$ python3 -q
>>> import numpy as np
>>> from numpy import linalg as LA
>>> np.set_printoptions(precision=3, suppress=True, linewidth=120)
>>> M2 = np.array([[-0.8, 0.6], [0.1, -0.5], [-0.1, 0.0], [1.4, -0.2], [-0.1, -0.5]])
>>> W2 = np.array([[0.5, 1.2, 1.1], [1.5, -1.1, -0.2]])
>>> data = M2 @ W2
>>> data
array([[ 0.5 , -1.62, -1.  ],
       [-0.7 ,  0.67,  0.21],
       [-0.05, -0.12, -0.11],
       [ 0.4 ,  1.9 ,  1.58],
       [-0.8 ,  0.43, -0.01]])
>>> r = LA.matrix_rank(data)
>>> r
np.int64(2)
>>> N = LA.svd(data)[2][r:].T
>>> LA.matrix_rank(data.T @ data), LA.matrix_rank(data @ data.T)
(np.int64(2), np.int64(2))
>>> N.shape
(3, 1)
>>> left, s, vt = LA.svd(data)
>>> V = vt[:(s > 1e-8).sum()]
>>> rng = np.random.default_rng(33099)
>>> vec = data[2] + 3 * data[3] + rng.integers(2) * np.eye(3)[1]
>>> vec
array([1.15, 6.58, 4.63])
>>> print(np.diag(V.T @ V))
[0.901 0.679 0.42 ]
>>> np.allclose(V.T @ V @ vec, vec)
False
>>> LA.cond(data) > 100
np.True_
>>> round(LA.norm(data, 2) / LA.norm(data), 3)
np.float64(0.929)
>>> arr = np.load("run0.npy")
>>> arr
array([[ 0.153,  0.356, -0.051],
       [ 0.356,  0.831, -0.119],
       [-0.051, -0.119,  0.017]])
>>> M2 = arr / LA.norm(arr, axis=1, keepdims=True)
>>> C2 = M2 @ M2.T
>>> print(np.argwhere(np.triu(np.abs(C2) > 0.95, 1)))
[[0 1]
 [0 2]
 [1 2]]
>>> (C2 - 2 * np.eye(3)).round(6).argmax(axis=1)
array([1, 0, 0])
>>> print(C2[0])
[ 1.  1. -1.]
>>> J = np.load("w.npy")
>>> J
array([[ 6.707,  0.592,  0.277, -0.04 ,  0.937],
       [ 0.592,  4.204, -0.957, -0.398, -1.753],
       [ 0.277, -0.957,  2.827, -1.058,  1.266],
       [-0.04 , -0.398, -1.058,  5.671,  0.253],
       [ 0.937, -1.753,  1.266,  0.253,  2.591]])
>>> # symmetric
>>> W = np.array([[2, 1], [-1, -1], [-1, 2], [0, -2], [-1, -2]])
>>> coef = np.array([-1, 0])
>>> act = np.maximum(J @ W + coef, 0)
>>> print((act > 0).mean(axis=0))
[0.4 0.4]
>>> (act > 0).astype(int)
array([[1, 1],
       [0, 0],
       [0, 1],
       [1, 0],
       [0, 0]])
>>> act
array([[10.608,  4.875],
       [ 0.   ,  0.   ],
       [ 0.   ,  6.472],
       [ 0.123,  0.   ],
       [ 0.   ,  0.   ]])
>>> W2 = np.array([[1, 0, 1], [0, 2, 1]])
>>> (act @ W2).round(6).argmax(axis=1)
array([2, 0, 1, 0, 0])
